$ ipython --no-banner

In [1]: import numpy as np

In [2]: from numpy import linalg as LA

In [3]: np.set_printoptions(suppress=True, linewidth=120)

In [4]: rd = lambda a: np.round(a, 1) + 0

In [5]: arr = np.load("dump.npy")

In [6]: print(arr)
[[ 0 -1  0  0  0  0  3 -1]
 [ 3  3  0 -1  0  0  1 -2]
 [ 0  0  3  0  0  0  0  0]
 [-2  3  0 -1  0  0  2 -3]
 [ 0  0  0  0  0 -1  0  0]
 [ 0  0  0  0  1  2  0  0]
 [ 1 -1  0 -2  0  0 -1 -2]
 [ 2 -3  0  1  0  0  3  1]]

In [7]: # rank 7

In [8]: r = LA.matrix_rank(arr)

In [9]: print(r)
7

In [10]: N = LA.svd(arr)[2][r:].T

In [11]: print([int(LA.matrix_rank(arr[:, :j + 1])) for j in range(8)])
[1, 2, 3, 4, 5, 6, 7, 7]

In [12]: print(np.allclose(arr @ N, 0))
True

In [13]: print(rd(N @ N.T))
[[ 0.   0.   0.   0.1  0.   0.   0.   0. ]
 [ 0.   0.   0.  -0.1  0.   0.   0.   0.1]
 [ 0.   0.   0.   0.   0.   0.   0.   0. ]
 [ 0.1 -0.1  0.   0.6  0.   0.  -0.2 -0.4]
 [ 0.   0.   0.   0.   0.   0.   0.   0. ]
 [ 0.   0.   0.   0.   0.   0.   0.   0. ]
 [ 0.   0.   0.  -0.2  0.   0.   0.1  0.1]
 [ 0.   0.1  0.  -0.4  0.   0.   0.1  0.3]]

In [14]: print([int(LA.matrix_rank(arr[:i])) for i in range(1, len(arr) + 1)])
[1, 2, 3, 4, 5, 6, 7, 7]

In [15]: print(np.allclose(arr @ arr.T, arr.T @ arr))
False

In [16]: print((arr - arr.T) / 2)
[[ 0.  -2.   0.   1.   0.   0.   1.  -1.5]
 [ 2.   0.   0.  -2.   0.   0.   1.   0.5]
 [ 0.   0.   0.   0.   0.   0.   0.   0. ]
 [-1.   2.   0.   0.   0.   0.   2.  -2. ]
 [ 0.   0.   0.   0.   0.  -1.   0.   0. ]
 [ 0.   0.   0.   0.   1.   0.   0.   0. ]
 [-1.  -1.   0.  -2.   0.   0.   0.  -2.5]
 [ 1.5 -0.5  0.   2.   0.   0.   2.5  0. ]]

In [17]: print(rd(np.sort(np.abs(LA.eigvals(arr)))))
[0.  0.4 1.  1.  3.  3.  3.5 3.5]

In [18]: print(arr @ arr)
[[ -2  -3   0  -6   0   0  -7  -5]
 [  8   8   0  -6   0   0   3 -10]
 [  0   0   9   0   0   0   0   0]
 [  7  15   0  -9   0   0 -16  -8]
 [  0   0   0   0  -1  -2   0   0]
 [  0   0   0   0   2   3   0   0]
 [ -4  -3   0   3   0   0  -7   7]
 [ -6 -14   0  -3   0   0   5  -4]]

In [19]: print(np.allclose(arr, arr.T))
False

In [20]: print(LA.matrix_power(arr, 4))
[[  -4  -17    0   78    0    0  125   59]
 [  54   81    0   -3    0    0   -7  -11]
 [   0    0   81    0    0    0    0    0]
 [ 155  124    0  -75    0    0  212 -193]
 [   0    0    0    0   -3   -4    0    0]
 [   0    0    0    0    4    5    0    0]
 [  -9  -44    0  -27    0    0   55  -51]
 [-117  -98    0  174    0    0   -7  245]]

In [21]: left, sig, Vh = LA.svd(arr)

In [22]: print(rd(sig))
[6.6 5.3 4.  3.  3.  2.4 0.4 0. ]

In [23]: print(np.argmax(sig[:-1] / (sig[1:] + 1e-6)) + 1)
7

In [24]: B = left[:, :7] @ np.diag(sig[:7]) @ Vh[:7]

In [25]: print(LA.matrix_rank(arr, rtol=0.05))
7

In [26]: print(rd(np.abs(arr - B).max()))
0.0

In [27]: A = np.loadtxt("layer0.csv", delimiter=",")

In [28]: print(rd(A))
[[-0.1 -0.1  0.  -0.1 -0.2 -0.2  0.6 -0.3  0.1  0.4]
 [-0.1 -0.4  0.3 -0.2 -0.2 -0.3 -0.5  0.2 -0.2  0.1]
 [ 0.4  0.  -0.3 -0.1 -0.7 -0.3  0.   0.1 -0.2  0. ]
 [ 0.  -0.5 -0.1 -0.1  0.1  0.3  0.   0.2  0.1 -0.3]
 [ 0.1  0.   0.3 -0.1 -0.4  0.5  0.1 -0.3  0.   0.1]
 [-0.3  0.2  0.  -0.3 -0.1 -0.2  0.2  0.6  0.5  0. ]
 [ 0.   0.   0.  -0.4  0.1 -0.2 -0.4 -0.5  0.4  0.2]
 [ 0.3  0.5  0.4  0.1  0.1 -0.2 -0.1  0.2 -0.1  0. ]
 [ 0.3 -0.1  0.1 -0.4  0.4 -0.3  0.1 -0.1 -0.1 -0.3]
 [-0.4  0.   0.6 -0.1 -0.1  0.1  0.   0.  -0.2 -0.1]
 [ 0.2 -0.3  0.3  0.6 -0.1 -0.2  0.  -0.1  0.5  0. ]
 [-0.2 -0.1  0.1  0.2 -0.1 -0.3  0.2 -0.2 -0.1 -0.7]
 [-0.2 -0.4  0.   0.1  0.2 -0.3  0.2  0.1 -0.4  0.4]
 [-0.5  0.2 -0.3  0.2 -0.1 -0.2 -0.3 -0.2 -0.1  0. ]]

In [29]: # keeps lengths

In [30]: x = np.array([1, -3, -3, 0, 2, 2, 1, 2, -1, 1])

In [31]: target = A @ x

In [32]: print(rd(LA.solve(A.T @ A, A.T @ target)))
[ 1. -3. -3.  0.  2.  2.  1.  2. -1.  1.]

In [33]: print(rd(LA.lstsq(A, target)[0]))
[ 1. -3. -3.  0.  2.  2.  1.  2. -1.  1.]

In [34]: rng = np.random.default_rng(97503)

In [35]: target = target + 0.1 * rng.normal(size=14)

In [36]: print(rd(target))
[-0.4 -0.6  0.   2.5 -1.3 -0.6 -1.8 -2.2  0.  -2.3 -0.8 -2.   1.9 -1.6]

In [37]: beta, *_ = LA.lstsq(A, target)

In [38]: print(rd(A.T @ (target - A @ beta)))
[0. 0. 0. 0. 0. 0. 0. 0. 0. 0.]

In [39]: print(beta.round())
[ 1. -3. -3.  0.  2.  2.  1.  2. -1.  1.]

In [40]: print(rd(beta))
[ 1.  -3.  -3.   0.   1.9  1.8  0.9  2.1 -0.9  1.1]

In [41]: print([round(float(LA.norm(LA.solve(A.T @ A + lam * np.eye(10), A.T @ target))), 2) for lam in (0, 1, 10, 100)])
[5.73, 2.86, 0.52, 0.06]

In [42]: proj = A @ LA.solve(A.T @ A, A.T)

In [43]: print(rd(np.diag(proj)))
[0.7 0.7 0.8 0.5 0.6 0.9 0.8 0.7 0.7 0.6 0.9 0.8 0.7 0.7]

In [44]: print(rd(proj @ A[:, 1]))
[-0.1 -0.4  0.  -0.5  0.   0.2  0.   0.5 -0.1  0.  -0.3 -0.1 -0.4  0.2]
